>>> import numpy as np
>>> from numpy import linalg as LA
>>> np.set_printoptions(precision=2, suppress=True, linewidth=140, legacy="1.25")
>>> W0 = np.load("case6.npy")
>>> W0
array([[  2,  -2,   0,   2],
       [  1,   0,  -1,   3],
       [  0,  -2,  -3,   4],
       [  0,  -2,  -5,   6],
       [ -2,  -3,  -6,   8],
       [ -3,  -2,  -6,   7],
       [ -4,   0,  -5,   7],
       [ -4,   2,  -6,   6],
       [ -3,   1,  -4,   7],
       [ -2,   0,  -5,   7],
       [  0,  -1,  -7,   6],
       [ -2,   0,  -6,   8],
       [  0,  -2,  -7,   7],
       [ -2,   0,  -6,   6],
       [ -3,  -1,  -6,   7],
       [ -2,  -3,  -8,   8],
       [ -3,  -1,  -6,   6],
       [ -5,  -3,  -4,   8],
       [ -4,  -2,  -2,   7],
       [ -4,   0,   0,   8],
       [ -5,   0,   1,   7],
       [ -5,  -1,  -1,   5],
       [ -6,   0,  -1,   6],
       [ -8,   1,  -3,   7],
       [ -9,   0,  -1,   8],
       [-11,  -2,  -1,  10],
       [-13,   0,  -2,   9],
       [-12,   1,  -3,   7],
       [-12,  -1,  -3,   6],
       [-14,   0,  -3,   5]])
>>> rng = np.random.default_rng(127551)
>>> other = W0 + rng.integers(-2, 3, (30, 2)) @ rng.integers(-2, 3, (2, 4))
>>> other
array([[  2,   2,  -4,   2],
       [  3,  -2,   1,  -1],
       [ -1,   1,  -6,   6],
       [  0,  -2,  -5,   6],
       [ -1,  -4,  -5,   6],
       [ -7,  -2,  -6,  15],
       [ -4,   2,  -7,   7],
       [ -4,  -2,  -2,   6],
       [ -5,   1,  -4,  11],
       [ -4,   0,  -5,  11],
       [ -2,  -1,  -7,  10],
       [  0,   2,  -8,   4],
       [  3,  -3,  -6,   1],
       [ -2,   2,  -8,   6],
       [ -6,  -2,  -5,  13],
       [ -5,  -4,  -7,  14],
       [ -7,  -1,  -6,  14],
       [ -3,  -3,  -4,   4],
       [ -7,  -3,  -1,  13],
       [ -2,  -2,   2,   4],
       [ -8,   1,   0,  13],
       [ -8,   0,  -2,  11],
       [ -8,   2,  -3,  10],
       [ -8,   5,  -7,   7],
       [-11,  -2,   1,  12],
       [-12,   1,  -4,  12],
       [-11,   0,  -2,   5],
       [-10,  -1,  -1,   3],
       [-16,  -1,  -3,  14],
       [-11,  -1,  -2,  -1]])
>>> LA.matrix_rank(other - W0, tol=1e-8)
2
>>> np.abs(other - W0).sum(axis=1)
array([ 8, 10,  9,  0,  5, 12,  4,  8,  6,  6,  6, 10, 11,  4, 11, 11, 12,  6, 11, 10, 11, 11, 10,  8, 10,  9,  6, 10, 12, 11])
